$ python -q
>>> import numpy as np
>>> np.set_printoptions(suppress=True, linewidth=160)
>>> m1 = np.load("block13.npy")
>>> m1.round(3)
array([[1.   , 0.   , 0.   ],
       [0.   , 0.667, 0.333],
       [0.333, 0.333, 0.333]])
>>> w1 = np.array([[-5, 0, 5, 3, 3, 0], [-1, -4, -1, 2, 2, 4], [5, 1, -5, -4, 4, -3]])
>>> coef = np.array([-4, 0, 4, -3, -3, 5])
>>> hid = np.maximum(m1 @ w1 + coef, 0)
>>> (hid > 0).astype(int)
array([[0, 0, 1, 0, 0, 1],
       [0, 0, 1, 0, 0, 1],
       [0, 0, 1, 0, 0, 1]])
>>> hid.round(3)
array([[0.   , 0.   , 9.   , 0.   , 0.   , 5.   ],
       [0.   , 0.   , 1.667, 0.   , 0.   , 6.667],
       [0.   , 0.   , 3.667, 0.   , 0.   , 5.333]])
>>> np.linalg.matrix_rank(hid)
np.int64(2)
>>> Z = np.array([[0, 2], [0, 1], [2, 0], [0, 0], [0, 1], [2, 0]])
>>> np.round(hid @ Z, 3)
array([[28.   ,  0.   ],
       [16.667,  0.   ],
       [18.   ,  0.   ]])
>>> (hid @ Z).round(6).argmax(axis=1)
array([0, 0, 0])
>>> w1 @ Z
array([[ 10,  -7],
       [  6,  -4],
       [-16,  15]])
>>> rank = np.linalg.matrix_rank(hid)
>>> rank
np.int64(2)
>>> null = np.linalg.svd(hid)[2][rank:].T
>>> np.round(hid @ null, 3) + 0
array([[0., 0., 0., 0.],
       [0., 0., 0., 0.],
       [0., 0., 0., 0.]])
>>> np.round(null @ null.T, 3) + 0
array([[1., 0., 0., 0., 0., 0.],
       [0., 1., 0., 0., 0., 0.],
       [0., 0., 0., 0., 0., 0.],
       [0., 0., 0., 1., 0., 0.],
       [0., 0., 0., 0., 1., 0.],
       [0., 0., 0., 0., 0., 0.]])
>>> [int(np.linalg.matrix_rank(np.delete(hid, i, axis=0))) for i in range(3)]
[2, 2, 2]
>>> [int(np.linalg.matrix_rank(hid[:, :j + 1])) for j in range(6)]
[0, 0, 1, 1, 1, 2]
>>> m1.sum(axis=1)
array([1., 1., 1.])
>>> np.round(np.linalg.matrix_power(m1, 100), 3) + 0
array([[1., 0., 0.],
       [1., 0., 0.],
       [1., 0., 0.]])
>>> m1 @ np.ones(3)
array([1., 1., 1.])
>>> p = np.eye(3)[2]
>>> for _ in range(4):
...     p = p @ m1
...     print(p.round(3))
... 
[0.333 0.333 0.333]
[0.444 0.333 0.222]
[0.519 0.296 0.185]
[0.58  0.259 0.16 ]
>>> B = np.linalg.inv(m1)
>>> np.round(np.linalg.inv(B), 3) + 0
array([[1.   , 0.   , 0.   ],
       [0.   , 0.667, 0.333],
       [0.333, 0.333, 0.333]])
>>> round(np.linalg.cond(m1), 3)
np.float64(8.834)
>>> np.round(np.linalg.det(m1) * B, 3)
array([[ 0.111,  0.   ,  0.   ],
       [ 0.111,  0.333, -0.333],
       [-0.222, -0.333,  0.667]])
>>> np.allclose(B, m1.T)
False
>>> round(float(np.linalg.det(m1) * np.linalg.det(B)), 3)
1.0
>>> feats = np.array([[1, -1, 1], [1, 0, 0], [1, 1, 1], [1, 2, 4]])
>>> q, evecs = np.linalg.qr(m1[:, :2])[0], np.linalg.qr(m1[:, 2:])[0]
>>> sigma = np.linalg.svd(q.T @ evecs, compute_uv=False)
>>> sigma.round(3)
array([0.953])
>>> B = np.c_[feats[:, :1] @ np.array([[3]]), np.array([2, 1, 2, 5])]
>>> B
array([[3, 2],
       [3, 1],
       [3, 2],
       [3, 5]])
>>> np.linalg.matrix_rank(np.c_[feats, B])
np.int64(3)
>>> np.round(np.linalg.norm(np.linalg.qr(feats)[0].T @ B, axis=0) ** 2 / ((B ** 2).sum(axis=0) + 1e-12), 3)
array([1., 1.])
>>> arr = np.array([[-1.7, 0.4, 0.1],
...     [1.7, 0.2, -1.3],
...     [0.0, -0.4, 0.6],
...     [0.4, -0.6, 0.6],
...     [1.1, -0.5, 0.9],
...     [-0.8, 0.4, -0.9],
...     [0.9, 0.0, -1.5],
...     [-0.8, 0.3, -1.4],
...     [1.9, -0.7, -0.2],
...     [-0.7, -2.2, 1.1],
...     [0.8, 0.0, -1.3],
...     [-0.3, 0.7, -0.6],
...     [1.1, -1.2, -1.1],
...     [0.3, 0.4, 1.3],
...     [0.8, -0.5, -2.0],
...     [-0.3, -0.3, 0.6],
...     [2.1, -0.1, 0.2],
...     [0.3, -0.6, 0.6],
...     [0.1, 0.0, -1.5],
...     [-0.4, 0.3, 1.3],
...     [1.1, -1.3, 0.0],
...     [-0.2, 0.1, 0.0],
...     [-1.0, 1.3, 0.4],
...     [0.3, 1.7, 0.8],
...     [-1.9, -2.0, -1.5]])
>>> arr[22] *= 3
>>> arr.round(3)
array([[-1.7,  0.4,  0.1],
       [ 1.7,  0.2, -1.3],
       [ 0. , -0.4,  0.6],
       [ 0.4, -0.6,  0.6],
       [ 1.1, -0.5,  0.9],
       [-0.8,  0.4, -0.9],
       [ 0.9,  0. , -1.5],
       [-0.8,  0.3, -1.4],
       [ 1.9, -0.7, -0.2],
       [-0.7, -2.2,  1.1],
       [ 0.8,  0. , -1.3],
       [-0.3,  0.7, -0.6],
       [ 1.1, -1.2, -1.1],
       [ 0.3,  0.4,  1.3],
       [ 0.8, -0.5, -2. ],
       [-0.3, -0.3,  0.6],
       [ 2.1, -0.1,  0.2],
       [ 0.3, -0.6,  0.6],
       [ 0.1,  0. , -1.5],
       [-0.4,  0.3,  1.3],
       [ 1.1, -1.3,  0. ],
       [-0.2,  0.1,  0. ],
       [-3. ,  3.9,  1.2],
       [ 0.3,  1.7,  0.8],
       [-1.9, -2. , -1.5]])
>>> P = arr @ np.linalg.solve(arr.T @ arr, arr.T)
>>> np.round(P @ arr[:, 0], 3) + 0
array([-1.7,  1.7,  0. ,  0.4,  1.1, -0.8,  0.9, -0.8,  1.9, -0.7,  0.8, -0.3,  1.1,  0.3,  0.8, -0.3,  2.1,  0.3,  0.1, -0.4,  1.1, -0.2, -3. ,  0.3, -1.9])
>>> np.trace(P)
np.float64(3.0)
>>> Ac = (arr - arr.mean(axis=0)) / arr.std(axis=0)
>>> np.argwhere(np.abs(Ac) > 2)
array([[22,  0],
       [22,  1]])
>>> coef = np.linalg.lstsq(np.delete(Ac, 2, axis=1), Ac[:, 2])[0]
>>> np.abs(coef).argmax()
np.int64(1)
>>> idx = arr[:, 1] > np.median(arr[:, 1])
>>> r0 = arr[idx].mean(axis=0) - arr[~idx].mean(axis=0)
>>> (((arr - arr.mean(axis=0)) @ r0 > 0) == idx).mean()
np.float64(0.92)
>>> np.argsort(-np.abs(r0).round(6), kind="stable")
array([1, 0, 2])
>>> mat = np.load("case11.npy")
>>> mat
array([[  4, -18,  16],
       [-18,  81, -72],
       [ 16, -72,  64]])
>>> np.linalg.norm(mat, axis=1).argmax()
np.int64(1)
>>> round(np.linalg.norm(mat, 1), 3), round(np.linalg.norm(mat, np.inf), 3)
(np.float64(171.0), np.float64(171.0))
>>> B = np.array([[1, 3], [0, 0]])
>>> B[-1] = B[0]
>>> K = B + 0.1 * np.eye(2)
>>> K
array([[1.1, 3. ],
       [1. , 3.1]])
>>> w, evecs = np.linalg.eig(m1)
>>> np.round(np.sort(np.linalg.eigvals(np.linalg.inv(m1))), 3)
array([1.   , 1.146, 7.854])
>>> np.round(np.sort(np.linalg.eigvals(m1 @ m1)), 3)
array([0.016, 0.762, 1.   ])
>>> np.argsort(-np.linalg.norm(K, axis=0).round(6), kind="stable")[:3]
array([1, 0])
>>> round(np.linalg.norm(K, 2) / np.linalg.norm(K), 3)
np.float64(1.0)
>>> np.linalg.matrix_rank(K, rtol=0.1)
np.int64(1)
>>> [round(float(x), 3) for x in np.linalg.svd(K, compute_uv=False)[:3]]
[4.562, 0.09]
>>> np.round(np.abs(np.linalg.svd(K)[2][-1]), 3)
array([0.946, 0.325])
>>> np.linalg.cond(K) > 100
np.False_
>>> round(np.log10(np.linalg.cond(K)))
2
>>> np.round(np.diff(K, axis=0), 3)
array([[-0.1,  0.1]])
>>> np.linalg.matrix_rank(K)
np.int64(2)
>>> round(np.linalg.norm(K), 3)
np.float64(4.563)
>>> K.shape
(2, 2)
>>> K.sum(axis=1)
array([4.1, 4.1])
>>> K.sum(axis=0)
array([2.1, 6.1])
>>> K.mean(axis=0)
array([1.05, 3.05])
>>> np.count_nonzero(K)
np.int64(4)
>>> np.round(K - K[0], 3)
array([[ 0. ,  0. ],
       [-0.1,  0.1]])
>>> U, sigma, VT = np.linalg.svd(K)
>>> sigma.round(3)
array([4.562, 0.09 ])
>>> B = U[:, :1] @ np.diag(sigma[:1]) @ VT[:1]
>>> B.round(3)
array([[1.039, 3.021],
       [1.06 , 3.08 ]])
>>> round(float(np.linalg.norm(K - B) / np.linalg.norm(K)), 3)
0.02
>>> np.linalg.matrix_rank(K, rtol=0.05)
np.int64(1)
>>> np.round(np.linalg.norm(K - B, 2), 3), round(sigma[1], 3)
(np.float64(0.09), np.float64(0.09))
>>> rng = np.random.default_rng(52503)
>>> idx = rng.permutation(2)
>>> B = K[:, idx] * rng.choice([-1, 1], 2)
>>> B
array([[ 3. , -1.1],
       [ 3.1, -1. ]])
>>> U, _, VT = np.linalg.svd(K.T @ B)
>>> np.round(U @ VT, 3) + 0
array([[ 0., -1.],
       [ 1.,  0.]])
>>> np.round(np.linalg.lstsq(K, B)[0], 3) + 0
array([[ 0., -1.],
       [ 1.,  0.]])
